$ ipython --no-banner

In [1]: import numpy as np

In [2]: np.set_printoptions(precision=2, suppress=True, linewidth=140)

In [3]: tidy = lambda a: np.round(a, 2) + 0

In [4]: out = np.array([[1, 1, 0, 1, 0], [2, 0, 2, 0, 1], [0, 2, 0, 2, 0]])

In [5]: E = np.block([[np.zeros((3, 3)), out], [out.T, np.zeros((5, 5))]])

In [6]: E
Out[6]: 
array([[0., 0., 0., 1., 1., 0., 1., 0.],
       [0., 0., 0., 2., 0., 2., 0., 1.],
       [0., 0., 0., 0., 2., 0., 2., 0.],
       [1., 2., 0., 0., 0., 0., 0., 0.],
       [1., 0., 2., 0., 0., 0., 0., 0.],
       [0., 2., 0., 0., 0., 0., 0., 0.],
       [1., 0., 2., 0., 0., 0., 0., 0.],
       [0., 1., 0., 0., 0., 0., 0., 0.]])

In [7]: evals, vecs = np.linalg.eigh(E)

In [8]: x = np.array([-5, -1, 0, -5, -1, -5, -3, -5])

In [9]: x @ E @ x
Out[9]: np.float64(140.0)

In [10]: (np.sign(vecs[:, -1].round(6)) == np.sign(vecs[0, -1].round(6))).astype(int)
Out[10]: array([1, 1, 1, 1, 1, 1, 1, 1])

In [11]: tidy(np.linalg.eigvalsh(E[1:, 1:]))
Out[11]: array([-3.  , -2.83,  0.  ,  0.  ,  0.  ,  2.83,  3.  ])

In [12]: tidy(x @ E @ x / (x @ x)), tidy(evals[0]), tidy(evals[-1])
Out[12]: (np.float64(1.26), np.float64(-3.29), np.float64(3.29))

In [13]: tidy(E @ np.linalg.pinv(E) @ E)
Out[13]: 
array([[0., 0., 0., 1., 1., 0., 1., 0.],
       [0., 0., 0., 2., 0., 2., 0., 1.],
       [0., 0., 0., 0., 2., 0., 2., 0.],
       [1., 2., 0., 0., 0., 0., 0., 0.],
       [1., 0., 2., 0., 0., 0., 0., 0.],
       [0., 2., 0., 0., 0., 0., 0., 0.],
       [1., 0., 2., 0., 0., 0., 0., 0.],
       [0., 1., 0., 0., 0., 0., 0., 0.]])

In [14]: np.allclose(E[:-1].T @ np.linalg.lstsq(E[:-1].T, E[-1])[0], E[-1])
Out[14]: True

In [15]: tidy(np.linalg.eigvalsh(E).min())
Out[15]: np.float64(-3.29)

In [16]: K = np.array([[-2.0, 0.0, 0.0, 0.0],
    ...:     [0.0, -2.0, -3.0, -3.0],
    ...:     [0.0, -3.0, -2.0, -3.0],
    ...:     [0.0, -3.0, -3.0, -2.0]])

In [17]: # symmetric

In [18]: out = np.linalg.inv(K)

In [19]: np.allclose(out, K.T)
Out[19]: False

In [20]: (np.abs(out) > 1e-9).astype(int)
Out[20]: 
array([[1, 0, 0, 0],
       [0, 1, 1, 1],
       [0, 1, 1, 1],
       [0, 1, 1, 1]])

In [21]: tidy(np.linalg.det(K) * out)
Out[21]: 
array([[-8.,  0.,  0.,  0.],
       [ 0., 10., -6., -6.],
       [ 0., -6., 10., -6.],
       [ 0., -6., -6., 10.]])

In [22]: tidy(np.linalg.cond(K))
Out[22]: np.float64(8.0)

In [23]: tidy(np.linalg.inv(out))
Out[23]: 
array([[-2.,  0.,  0.,  0.],
       [ 0., -2., -3., -3.],
       [ 0., -3., -2., -3.],
       [ 0., -3., -3., -2.]])

In [24]: tidy(out)
Out[24]: 
array([[-0.5 ,  0.  ,  0.  ,  0.  ],
       [ 0.  ,  0.62, -0.37, -0.38],
       [ 0.  , -0.38,  0.62, -0.38],
       [ 0.  , -0.38, -0.38,  0.62]])

In [25]: evals, vecs = np.linalg.eigh(out)

In [26]: tidy(evals.sum()), tidy(np.trace(out))
Out[26]: (np.float64(1.37), np.float64(1.38))

In [27]: tidy(np.linalg.eigvalsh(out @ out))
Out[27]: array([0.02, 0.25, 1.  , 1.  ])

In [28]: tidy(vecs.T @ out @ vecs)
Out[28]: 
array([[-0.5 ,  0.  ,  0.  ,  0.  ],
       [ 0.  , -0.12,  0.  ,  0.  ],
       [ 0.  ,  0.  ,  1.  ,  0.  ],
       [ 0.  ,  0.  ,  0.  ,  1.  ]])

In [29]: np.unique(evals.round(6) + 0, return_counts=True)[1]
Out[29]: array([1, 1, 2])

In [30]: evals, vecs = np.linalg.eigh(K)

In [31]: x = np.array([-2, 1, -3, -1])

In [32]: np.abs(K).sum(axis=1).max(), tidy(np.abs(evals).max())
Out[32]: (np.float64(8.0), np.float64(8.0))

In [33]: feats = np.loadtxt("mat.csv", delimiter=",")

In [34]: feats
Out[34]: 
array([[ 3.99, -1.97, -0.95],
       [ 3.94, -2.07, -0.99],
       [ 3.98, -1.97, -1.04],
       [ 3.93, -1.96, -1.07],
       [ 3.97, -1.89, -1.04],
       [ 4.05, -2.  , -1.07],
       [ 4.05, -1.97, -1.01],
       [ 3.91, -1.83, -0.94],
       [ 3.96, -1.99, -1.02],
       [ 4.  , -2.04, -0.97],
       [ 3.95, -1.99, -1.04],
       [ 4.02, -2.08, -1.01],
       [ 4.1 , -2.02, -1.09],
       [ 3.99, -1.97, -0.98],
       [ 3.99, -2.04, -0.94],
       [ 3.96, -1.99, -0.96],
       [ 1.05, -2.98,  2.99],
       [ 1.  , -2.92,  2.99],
       [ 0.91, -2.88,  3.  ],
       [ 1.05, -2.88,  2.92],
       [ 0.93, -2.99,  2.96],
       [ 1.06, -3.06,  2.94],
       [ 0.96, -3.03,  3.01],
       [ 1.  , -2.91,  2.99],
       [ 1.02, -3.  ,  2.99],
       [ 1.02, -3.  ,  2.95],
       [ 0.99, -2.98,  3.01],
       [ 0.99, -3.1 ,  2.96],
       [ 1.05, -2.99,  3.  ],
       [ 1.02, -3.1 ,  3.08],
       [ 1.02, -3.06,  3.13],
       [ 0.98, -3.01,  2.98]])

In [35]: Q, r_ = np.linalg.qr(feats)

In [36]: tidy(Q.T @ Q)
Out[36]: 
array([[1., 0., 0.],
       [0., 1., 0.],
       [0., 0., 1.]])

In [37]: np.allclose(r_.T @ r_, feats.T @ feats)
Out[37]: True
